$ ipython --no-banner

In [1]: import numpy as np

In [2]: from numpy import linalg as LA

In [3]: np.set_printoptions(precision=2, suppress=True, linewidth=200, legacy="1.25")

In [4]: mat = np.load("layer12.npy")

In [5]: mat
Out[5]: 
array([[10,  1, -3, -1],
       [ 1,  6, -1, -2],
       [-3, -1,  1,  1],
       [-1, -2,  1, 14]])

In [6]: # equal to its transpose

In [7]: np.round(np.trace(LA.pinv(mat) @ mat), 2)
Out[7]: 3.0

In [8]: left, sv, Vt = LA.svd(mat)

In [9]: sv.round(2) + 0
Out[9]: array([15.07, 10.52,  5.41,  0.  ])

In [10]: np.argmax(sv[:-1] / (sv[1:] + 1e-6)) + 1
Out[10]: 3

In [11]: A2 = left[:, :3] @ np.diag(sv[:3]) @ Vt[:3]

In [12]: round(float(LA.norm(mat - A2, 2)), 2), round(sv[3], 2)
Out[12]: (0.0, 0.0)

In [13]: LA.matrix_rank(mat, rtol=0.05)
Out[13]: 3

In [14]: np.round(np.abs(mat - A2).max(), 2)
Out[14]: 0.0

In [15]: LA.matrix_rank(A2)
Out[15]: 3

In [16]: rng = np.random.default_rng(9957)

In [17]: A2 = mat + rng.integers(-2, 3, (4, 3)) @ rng.integers(-2, 3, (3, 4))

In [18]: A2
Out[18]: 
array([[11,  2, -5,  1],
       [-1,  2, -4,  0],
       [-5, -1,  7,  1],
       [-6, -9, -1, 20]])

In [19]: np.round(LA.svd(A2 - mat, compute_uv=False), 2) + 0
Out[19]: array([11.98,  6.9 ,  2.42,  0.  ])

In [20]: K = np.loadtxt("w.csv", delimiter=",")

In [21]: K
Out[21]: 
array([[ 1., -1., -1.,  1., -1.,  1.,  1., -1.],
       [ 1., -1., -1.,  1.,  1., -1., -1.,  1.],
       [ 1.,  1.,  1.,  1., -1., -1., -1., -1.],
       [ 1.,  1., -1., -1.,  1.,  1., -1., -1.]])

In [22]: A2 = K + rng.integers(-2, 3, (4, 3)) @ rng.integers(-2, 3, (3, 8))

In [23]: A2
Out[23]: 
array([[ 1.,  2.,  1.,  1.,  0., -3.,  1.,  2.],
       [ 3.,  1.,  3.,  7., -3.,  5., -1.,  1.],
       [-3., -6., -7., -7.,  3., -1.,  0., -6.],
       [-2., -2., -5., -6.,  4.,  0.,  0., -3.]])

In [24]: A2 - K
Out[24]: 
array([[ 0.,  3.,  2.,  0.,  1., -4.,  0.,  3.],
       [ 2.,  2.,  4.,  6., -4.,  6.,  0.,  0.],
       [-4., -7., -8., -8.,  4.,  0.,  1., -5.],
       [-3., -3., -4., -5.,  3., -1.,  1., -2.]])

In [25]: np.abs(A2 - K).sum(axis=1)
Out[25]: array([13., 24., 37., 22.])

In [26]: E = np.array([[-0.7, 0.9, 1.3, 0.9],
    ...:     [-0.5, 0.5, -0.6, -1.1],
    ...:     [-0.5, 1.0, -0.2, 0.2],
    ...:     [0.5, -1.0, 0.4, -0.3],
    ...:     [-1.1, 0.3, -0.3, -0.6],
    ...:     [0.9, -0.1, 0.0, 0.2],
    ...:     [0.4, -1.5, -0.4, 0.2],
    ...:     [0.2, -1.2, 0.9, 0.5],
    ...:     [-1.0, -1.8, -1.1, -0.6],
    ...:     [-0.4, -1.6, 0.1, 0.1],
    ...:     [0.9, -0.2, 0.6, 0.0],
    ...:     [0.5, -0.6, -0.4, 0.7],
    ...:     [0.7, 0.7, -0.7, -1.0],
    ...:     [0.4, -1.4, 0.1, -0.5],
    ...:     [-1.5, 1.8, 0.5, -0.3],
    ...:     [1.6, 0.8, -1.1, 0.3],
    ...:     [-0.4, 0.1, -0.6, 0.0]])

In [27]: E[:, 2] = 4 * E[:, 3] + 0.02 * rng.normal(size=17)

In [28]: E
Out[28]: 
array([[-0.7 ,  0.9 ,  3.61,  0.9 ],
       [-0.5 ,  0.5 , -4.43, -1.1 ],
       [-0.5 ,  1.  ,  0.76,  0.2 ],
       [ 0.5 , -1.  , -1.21, -0.3 ],
       [-1.1 ,  0.3 , -2.4 , -0.6 ],
       [ 0.9 , -0.1 ,  0.79,  0.2 ],
       [ 0.4 , -1.5 ,  0.81,  0.2 ],
       [ 0.2 , -1.2 ,  1.97,  0.5 ],
       [-1.  , -1.8 , -2.4 , -0.6 ],
       [-0.4 , -1.6 ,  0.42,  0.1 ],
       [ 0.9 , -0.2 ,  0.01,  0.  ],
       [ 0.5 , -0.6 ,  2.82,  0.7 ],
       [ 0.7 ,  0.7 , -3.99, -1.  ],
       [ 0.4 , -1.4 , -1.98, -0.5 ],
       [-1.5 ,  1.8 , -1.2 , -0.3 ],
       [ 1.6 ,  0.8 ,  1.21,  0.3 ],
       [-0.4 ,  0.1 ,  0.01,  0.  ]])

In [29]: idx = E[:, 1] > np.median(E[:, 1])

In [30]: u = E[idx].mean(axis=0) - E[~idx].mean(axis=0)

In [31]: np.argsort(-np.abs(u).round(6), kind="stable")
Out[31]: array([1, 2, 0, 3])

In [32]: ((E - E.mean(axis=0)) @ u > 0).astype(int)
Out[32]: array([0, 1, 1, 0, 1, 0, 0, 0, 0, 0, 0, 0, 1, 0, 1, 0, 1])
